>>> import numpy as np
>>> import numpy.linalg as la
>>> np.set_printoptions(precision=2, suppress=True, linewidth=120)
>>> feats = np.load("w.npy")
>>> print(feats)
[[ 0  0  0  0  0  0]
 [ 0  0  0  0  0  0]
 [ 0  0  0  0  0  2]
 [ 0  0  0  0  0  0]
 [ 0  0 -2  0  0  0]
 [-2  0  0  0  0  0]]
>>> print(round(la.det(feats), 2))
0.0
>>> print(feats @ feats)
[[ 0  0  0  0  0  0]
 [ 0  0  0  0  0  0]
 [-4  0  0  0  0  0]
 [ 0  0  0  0  0  0]
 [ 0  0  0  0  0 -4]
 [ 0  0  0  0  0  0]]
>>> print(np.sort(la.eigvals(feats).real))
[0. 0. 0. 0. 0. 0.]
>>> print(np.flatnonzero(la.matrix_power((feats != 0) + (feats.T != 0) + np.eye(6), 6)[1]))
[1]
>>> rng = np.random.default_rng(643902)
>>> idx = rng.permutation(6)
>>> print(idx)
[0 5 1 4 2 3]
>>> other = feats[idx][:, idx]
>>> print(np.allclose(other, feats))
False
>>> print(np.sort(np.abs(la.eigvals(other))))
[0. 0. 0. 0. 0. 0.]
>>> print(round(float(la.det(other)), 2), round(float(la.det(feats[idx])), 2))
0.0 0.0
>>> print(other)
[[ 0  0  0  0  0  0]
 [-2  0  0  0  0  0]
 [ 0  0  0  0  0  0]
 [ 0  0  0  0 -2  0]
 [ 0  2  0  0  0  0]
 [ 0  0  0  0  0  0]]
>>> other = np.array([[-3, -2], [3, 0], [-3, -1], [2, 0], [0, -2], [0, 2]])
>>> print(np.einsum("ij,ij->i", feats, feats))
[0 0 4 0 4 4]
>>> print(np.einsum("ik,kj->ij", feats, other))
[[0 0]
 [0 0]
 [0 4]
 [0 0]
 [6 2]
 [6 4]]
>>> print(np.einsum("ik,kj->ji", feats, other))
[[0 0 0 0 6 6]
 [0 0 4 0 2 4]]
>>> print(la.matrix_rank(feats @ other))
2
>>> print(np.vstack([feats, other.T]).shape)
(8, 6)
>>> print(la.matrix_rank(np.vstack([feats, other.T])))
5
>>> print(other.T @ feats.T)
[[0 0 0 0 6 6]
 [0 0 4 0 2 4]]
>>> K = np.array([[1, 0, 0, 0, 0, 0, 0, 0],
...     [0, 7, 0, 0, 0, 0, 0, 0],
...     [0, 0, 4, 0, 0, 0, 0, 0],
...     [0, 0, 0, 1, 0, 0, 0, 0],
...     [0, 0, 0, 0, 0, 0, 0, 0],
...     [0, 0, 0, 0, 0, 3, 0, 0],
...     [0, 0, 0, 0, 0, 0, 0, 0],
...     [0, 0, 0, 0, 0, 0, 0, 8]])
>>> ev, evecs = la.eigvalsh(K)
Traceback (most recent call last):
  File "<python-input-26>", line 1, in <module>
    ev, evecs = la.eigvalsh(K)
    ^^^^^^^^^
ValueError: too many values to unpack (expected 2)
>>> ev, evecs = la.eigh(K)
>>> print(la.svd(K, compute_uv=False))
[8. 7. 4. 3. 1. 1. 0. 0.]
>>> print(ev.sum(), np.trace(K))
24.0 24
>>> print(evecs.T @ K @ evecs)
[[0. 0. 0. 0. 0. 0. 0. 0.]
 [0. 0. 0. 0. 0. 0. 0. 0.]
 [0. 0. 1. 0. 0. 0. 0. 0.]
 [0. 0. 0. 1. 0. 0. 0. 0.]
 [0. 0. 0. 0. 3. 0. 0. 0.]
 [0. 0. 0. 0. 0. 4. 0. 0.]
 [0. 0. 0. 0. 0. 0. 7. 0.]
 [0. 0. 0. 0. 0. 0. 0. 8.]]
>>> print(evecs @ np.diag(ev) @ evecs.T)
[[1. 0. 0. 0. 0. 0. 0. 0.]
 [0. 7. 0. 0. 0. 0. 0. 0.]
 [0. 0. 4. 0. 0. 0. 0. 0.]
 [0. 0. 0. 1. 0. 0. 0. 0.]
 [0. 0. 0. 0. 0. 0. 0. 0.]
 [0. 0. 0. 0. 0. 3. 0. 0.]
 [0. 0. 0. 0. 0. 0. 0. 0.]
 [0. 0. 0. 0. 0. 0. 0. 8.]]
>>> print(ev)
[0. 0. 1. 1. 3. 4. 7. 8.]
>>> print(la.eigvalsh(K + 3 * np.eye(8)))
[ 3.  3.  4.  4.  6.  7. 10. 11.]
>>> print((ev > 1e-8).sum(), (ev < -1e-8).sum())
6 0
>>> print(np.unique(ev.round(6) + 0, return_counts=True)[1])
[2 2 1 1 1 1]
>>> ev, evecs = la.eigh(K)
>>> x0 = np.array([-1, -8, 9, -6, -8, -3, 6, 2])
>>> print((np.sign(evecs[:, -1].round(6)) == np.sign(evecs[0, -1].round(6))).astype(int))
[1 1 1 1 1 1 1 0]
>>> print(evecs * np.abs(ev) @ evecs.T)
[[1. 0. 0. 0. 0. 0. 0. 0.]
 [0. 7. 0. 0. 0. 0. 0. 0.]
 [0. 0. 4. 0. 0. 0. 0. 0.]
 [0. 0. 0. 1. 0. 0. 0. 0.]
 [0. 0. 0. 0. 0. 0. 0. 0.]
 [0. 0. 0. 0. 0. 3. 0. 0.]
 [0. 0. 0. 0. 0. 0. 0. 0.]
 [0. 0. 0. 0. 0. 0. 0. 8.]]
>>> print(np.abs(K).sum(axis=1).max(), np.abs(ev).max())
8 8.0
>>> print(la.eigvalsh(K[1:, 1:]))
[0. 0. 1. 3. 4. 7. 8.]
>>> print(np.round(x0 @ K @ x0 / (x0 @ x0), 2), ev[0], ev[-1])
2.94 0.0 8.0
>>> print(K @ K.T)
[[ 1  0  0  0  0  0  0  0]
 [ 0 49  0  0  0  0  0  0]
 [ 0  0 16  0  0  0  0  0]
 [ 0  0  0  1  0  0  0  0]
 [ 0  0  0  0  0  0  0  0]
 [ 0  0  0  0  0  9  0  0]
 [ 0  0  0  0  0  0  0  0]
 [ 0  0  0  0  0  0  0 64]]
>>> print(K[:, 2] @ K[:, 4])
0
>>> print(la.svd(K, compute_uv=False))
[8. 7. 4. 3. 1. 1. 0. 0.]
>>> print(la.pinv(K))
[[1.   0.   0.   0.   0.   0.   0.   0.  ]
 [0.   0.14 0.   0.   0.   0.   0.   0.  ]
 [0.   0.   0.25 0.   0.   0.   0.   0.  ]
 [0.   0.   0.   1.   0.   0.   0.   0.  ]
 [0.   0.   0.   0.   0.   0.   0.   0.  ]
 [0.   0.   0.   0.   0.   0.33 0.   0.  ]
 [0.   0.   0.   0.   0.   0.   0.   0.  ]
 [0.   0.   0.   0.   0.   0.   0.   0.12]]
>>> try:
...     la.inv(K)
... except la.LinAlgError as e:
...     print(repr(e))
... 
LinAlgError('Singular matrix')
>>> print(round(float(np.trace(la.pinv(K) @ K)), 2))
6.0
>>> print(K @ la.pinv(K) @ K)
[[1. 0. 0. 0. 0. 0. 0. 0.]
 [0. 7. 0. 0. 0. 0. 0. 0.]
 [0. 0. 4. 0. 0. 0. 0. 0.]
 [0. 0. 0. 1. 0. 0. 0. 0.]
 [0. 0. 0. 0. 0. 0. 0. 0.]
 [0. 0. 0. 0. 0. 3. 0. 0.]
 [0. 0. 0. 0. 0. 0. 0. 0.]
 [0. 0. 0. 0. 0. 0. 0. 8.]]
>>> m1 = np.loadtxt("data.csv", delimiter=",")
>>> print(m1)
[[  5.93  -5.51  12.14  13.     1.69   3.25   2.16]
 [ -5.96   5.15 -12.42 -12.88  -1.45  -3.22  -2.33]
 [ -0.85 -12.7  -10.33   4.13   8.75   1.03  -6.04]
 [  2.09  11.23  12.66  -1.28  -8.19  -0.32   6.35]
 [ -5.03  10.37  -6.65 -13.55  -5.24  -3.39   0.59]
 [  1.79  11.65  12.13  -1.99  -8.36  -0.5    6.3 ]
 [ -5.99   3.84 -13.35 -12.36  -0.56  -3.09  -2.91]
 [ -3.22  -9.29 -14.4   -1.6    7.26  -0.4   -6.38]
 [  2.25  11.01  12.92  -0.9   -8.09  -0.23   6.37]
 [  2.89   9.92  13.93   0.73  -7.58   0.18   6.4 ]
 [  3.99   7.52  15.29   3.74  -6.34   0.94   6.21]
 [ -5.75  -0.23 -15.3  -10.11   2.07  -2.53  -4.45]
 [  4.54 -11.51   4.65  13.2    6.16   3.3   -1.44]
 [  2.03  11.32  12.56  -1.41  -8.22  -0.35   6.34]
 [ -0.96  13.78   6.25  -7.82  -8.87  -1.96   5.12]
 [ -5.37   9.23  -8.3  -13.66  -4.36  -3.41  -0.16]
 [ -1.43 -12.1  -11.47   2.83   8.54   0.71  -6.22]
 [  5.47   2.1   15.75   8.79  -3.22   2.2    5.03]
 [ -2.77 -10.14 -13.76  -0.41   7.69  -0.1   -6.4 ]
 [ -5.18   9.91  -7.36 -13.62  -4.88  -3.4    0.28]
 [  0.81 -13.74  -6.61   7.55   8.89   1.89  -5.22]
 [ -5.99   3.8  -13.38 -12.34  -0.54  -3.09  -2.93]
 [  4.58 -11.45   4.77  13.22   6.11   3.31  -1.39]
 [ -2.28 -10.96 -12.97   0.83   8.07   0.21  -6.37]
 [ -5.84   6.6  -11.2  -13.31  -2.45  -3.33  -1.62]
 [ -1.7   13.87   4.34  -9.18  -8.68  -2.3    4.6 ]
 [  1.87 -13.85  -3.89   9.48   8.61   2.37  -4.46]
 [ -4.54  -5.92 -15.74  -5.44   5.46  -1.36  -5.95]
 [  5.7   -7.63  10.17  13.53   3.19   3.38   1.08]
 [ -5.84   0.6  -15.01 -10.65   1.55  -2.66  -4.17]
 [  5.07 -10.25   6.85  13.57   5.14   3.39  -0.5 ]
 [  0.37  13.11   9.32  -5.17  -8.86  -1.29   5.84]
 [ -5.99   4.01 -13.24 -12.43  -0.68  -3.11  -2.84]
 [ -4.44  11.72  -4.24 -13.1   -6.33  -3.27   1.61]]
>>> idx = m1[:, 5] > np.median(m1[:, 5])
>>> r0 = m1[idx].mean(axis=0) - m1[~idx].mean(axis=0)
>>> print(r0)
[ 6.44 -9.94 10.66 15.87  4.48  3.97  0.66]
>>> print(np.argsort(-np.abs(r0).round(6), kind="stable"))
[3 2 1 0 4 5 6]
>>> print(idx.astype(int))
[1 0 1 1 0 0 0 0 1 1 1 0 1 1 0 0 1 1 1 0 1 0 1 1 0 0 1 0 1 0 1 0 0 0]
>>> G = np.cov(m1, rowvar=False)
>>> print(G.shape)
(7, 7)
>>> print(np.median(m1, axis=0))
[-1.19  3.82 -5.43 -1.51 -0.62 -0.38 -0.95]
>>> print(np.argsort(-m1.std(axis=0).round(6), kind="stable"))
[2 1 3 4 6 0 5]
>>> print(np.round(la.eigvalsh(G)[::-1], 2) + 0)
[209.78 192.98   0.     0.     0.     0.     0.  ]
>>> print(np.polyfit(m1[:, 2], m1[:, 0], 1))
[ 0.31 -0.36]
>>> print(np.argwhere(np.triu(np.abs(np.corrcoef(m1.T)) > 0.8, 1)))
[[0 2]
 [0 3]
 [0 5]
 [1 4]
 [2 6]
 [3 5]
 [4 6]]
